In [1]: import numpy as np

In [2]: from numpy import linalg as LA

In [3]: np.set_printoptions(precision=2, suppress=True, linewidth=200, floatmode="fixed")

In [4]: M = np.load("sample15.npy")

In [5]: M
Out[5]: 
array([[-3.67, -1.98,  0.14, -8.15,  2.61, 11.78,  1.51],
       [-9.79, 11.54, -6.34, -2.35,  7.90,  7.36, -8.52],
       [-3.37, -4.41, -1.00,  2.97,  5.89,  1.27,  5.50],
       [-4.35, -1.65, -0.53,  1.82,  4.41,  1.43,  2.84],
       [-8.58, 10.95, -4.69, -4.06,  7.21,  5.29, -6.12],
       [-2.98, -1.19, -1.45,  1.73,  4.11,  2.04,  5.35],
       [-3.73, -2.25,  1.11, -5.78,  2.52,  9.65,  0.66],
       [-5.43, -2.20, -2.58,  1.82,  6.18, -0.31,  4.41],
       [-3.49, -1.95, -1.08, -6.26,  3.93, 10.33, -0.03],
       [-4.23, -1.70, -2.11, -6.27,  4.85,  9.89,  0.54],
       [-4.34, -0.75,  0.41, -5.19,  4.40, 10.36,  0.55],
       [-9.41, 12.16, -6.38, -5.71,  7.33,  6.44, -8.21],
       [-5.39, -3.46, -0.34,  3.28,  3.23,  2.56,  4.28],
       [-4.66, -1.83,  1.10, -7.06,  2.78, 11.04, -0.34],
       [-5.46, -1.70, -2.11, -7.11,  4.34, 11.31, -0.09],
       [-5.20, -2.27, -1.97,  2.72,  2.30,  3.08,  3.89],
       [-3.13, -2.17,  0.02, -7.48,  2.07,  9.83,  0.13],
       [-4.13, -2.66, -2.68,  1.58,  4.34,  0.33,  4.27],
       [-5.04, -1.33, -0.72,  1.57,  4.60,  0.75,  4.76],
       [-8.72, 10.82, -6.34, -3.53,  9.01,  6.66, -7.82],
       [-2.60, -1.22,  0.68, -7.44,  3.77, 10.39, -0.28],
       [-3.98, -3.29,  1.62, -6.66,  2.58, 11.73,  1.10],
       [-2.05, -1.82, -2.66,  2.02,  6.18,  0.90,  3.49],
       [-8.52, 11.93, -5.59, -6.22,  8.30,  8.18, -6.58],
       [-7.71, 12.87, -2.27, -6.52,  9.29,  7.80, -8.48],
       [-7.62, 10.60, -6.56, -4.17,  8.69,  9.31, -6.40],
       [-8.49, 10.18, -5.60, -5.73,  6.70,  6.87, -6.74],
       [-7.75, 11.70, -6.28, -5.84,  8.07,  5.05, -8.97],
       [-5.61, -2.61, -1.08,  2.71,  5.80,  2.19,  4.73],
       [-4.70, -1.77, -3.00,  3.45,  4.36,  1.32,  4.20],
       [-9.44, 10.25, -4.30, -7.64, 10.44,  7.01, -7.65],
       [-8.67, 12.52, -4.90, -4.96,  8.37,  7.95, -7.33],
       [-8.08, 12.09, -4.07, -5.47,  9.59,  7.43, -8.65],
       [-8.17,  8.05, -3.31, -4.96,  8.92,  8.42, -6.43],
       [-2.25, -2.38, -0.71, -4.84,  3.15, 11.53,  1.73],
       [-5.05, -2.66,  0.70, -5.09,  3.16,  9.61,  1.27],
       [-8.82, 11.66, -6.04, -4.96,  6.64,  7.73, -7.48]])

In [6]: hat = M @ LA.solve(M.T @ M, M.T)

In [7]: hat @ M[:, 3]
Out[7]: 
array([-8.15, -2.35,  2.97,  1.82, -4.06,  1.73, -5.78,  1.82, -6.26, -6.27, -5.19, -5.71,  3.28, -7.06, -7.11,  2.72, -7.48,  1.58,  1.57, -3.53, -7.44, -6.66,  2.02, -6.22, -6.52, -4.17, -5.73,
       -5.84,  2.71,  3.45, -7.64, -4.96, -5.47, -4.96, -4.84, -5.09, -4.96])

In [8]: np.round(LA.eigvalsh(hat), 2) + 0
Out[8]: 
array([0.00, 0.00, 0.00, 0.00, 0.00, 0.00, 0.00, 0.00, 0.00, 0.00, 0.00, 0.00, 0.00, 0.00, 0.00, 0.00, 0.00, 0.00, 0.00, 0.00, 0.00, 0.00, 0.00, 0.00, 0.00, 0.00, 0.00, 0.00, 0.00, 0.00, 1.00, 1.00,
       1.00, 1.00, 1.00, 1.00, 1.00])
